% python3 -q
>>> import numpy as np
>>> np.set_printoptions(suppress=True, linewidth=120)
>>> tidy = lambda a: np.round(a, 2) + 0
>>> m1 = np.array([[1, -1, 1, -1, 1, -1, 1, -1],
...     [1, 1, 1, 1, 1, 1, 1, 1],
...     [1, -1, 1, -1, -1, 1, -1, 1],
...     [1, 1, 1, 1, -1, -1, -1, -1],
...     [1, -1, -1, 1, -1, 1, 1, -1]])
>>> other = m1 / np.linalg.norm(m1, axis=1, keepdims=True)
>>> cov = other @ other.T
>>> print((cov - 2 * np.eye(5)).round(6).argmax(axis=1))
[1 0 0 0 0]
>>> T = np.stack([m1, 4 * m1, m1[::-1]])
>>> print(np.linalg.matrix_rank(T))
[5 5 5]
>>> print(np.linalg.matrix_rank(T.reshape(3, -1)))
2
>>> print(tidy(np.linalg.norm(T, axis=(1, 2))))
[ 6.32 25.3   6.32]
>>> print(T.sum(axis=0))
[[ 6 -6  4 -4  4 -4  6 -6]
 [ 6  6  6  6  4  4  4  4]
 [ 6 -6  6 -6 -6  6 -6  6]
 [ 6  6  6  6 -4 -4 -4 -4]
 [ 6 -6 -4  4 -4  4  6 -6]]
>>> print(T.shape)
(3, 5, 8)
>>> print(np.linalg.matrix_rank(m1))
5
>>> print(np.count_nonzero(m1))
40
>>> print(tidy(np.linalg.svd(m1, compute_uv=False)))
[2.83 2.83 2.83 2.83 2.83]
>>> print(np.unravel_index(np.abs(m1).argmax(), m1.shape))
(np.int64(0), np.int64(0))
>>> print(tidy(np.linalg.norm(m1)))
6.32
>>> def softmax(z):
...     e = np.exp(z - z.max(axis=-1, keepdims=True))
...     return e / e.sum(axis=-1, keepdims=True)
... 
>>> print(tidy(softmax(10 * m1[4])))
[0.25 0.   0.   0.25 0.   0.25 0.25 0.  ]
>>> att = m1 @ m1.T / np.sqrt(8)
>>> print(tidy(softmax(att)[4] @ m1))
[ 1.   -0.81 -0.62  0.81 -0.81  0.81  0.81 -0.81]
>>> print(tidy(np.linalg.norm(m1) ** 2 / np.linalg.norm(m1, 2) ** 2))
5.0
>>> print(tidy(np.linalg.norm(m1[1], 1)), tidy(np.linalg.norm(m1[1], np.inf)))
8.0 1.0
>>> print(tidy(np.linalg.norm(m1, axis=1)))
[2.83 2.83 2.83 2.83 2.83]
>>> print(tidy(np.linalg.norm(m1, 1)), tidy(np.linalg.norm(m1, np.inf)))
5.0 8.0
>>> print(tidy(np.linalg.norm(m1, "nuc")))
14.14
>>> W0 = np.minimum.outer(np.arange(1, 9), np.arange(1, 9)) * -3
>>> print(W0)
[[ -3  -3  -3  -3  -3  -3  -3  -3]
 [ -3  -6  -6  -6  -6  -6  -6  -6]
 [ -3  -6  -9  -9  -9  -9  -9  -9]
 [ -3  -6  -9 -12 -12 -12 -12 -12]
 [ -3  -6  -9 -12 -15 -15 -15 -15]
 [ -3  -6  -9 -12 -15 -18 -18 -18]
 [ -3  -6  -9 -12 -15 -18 -21 -21]
 [ -3  -6  -9 -12 -15 -18 -21 -24]]
>>> print(np.linalg.matrix_rank(W0))
8
>>> print(tidy(np.linalg.norm(W0)))
88.79
>>> print(np.diff(W0, axis=0))
[[ 0 -3 -3 -3 -3 -3 -3 -3]
 [ 0  0 -3 -3 -3 -3 -3 -3]
 [ 0  0  0 -3 -3 -3 -3 -3]
 [ 0  0  0  0 -3 -3 -3 -3]
 [ 0  0  0  0  0 -3 -3 -3]
 [ 0  0  0  0  0  0 -3 -3]
 [ 0  0  0  0  0  0  0 -3]]
>>> print(np.unravel_index(np.abs(W0).argmax(), W0.shape))
(np.int64(7), np.int64(7))
>>> print(W0.shape)
(8, 8)
>>> W0[8]
Traceback (most recent call last):
  File "<python-input-34>", line 1, in <module>
    W0[8]
    ~~^^^
IndexError: index 8 is out of bounds for axis 0 with size 8
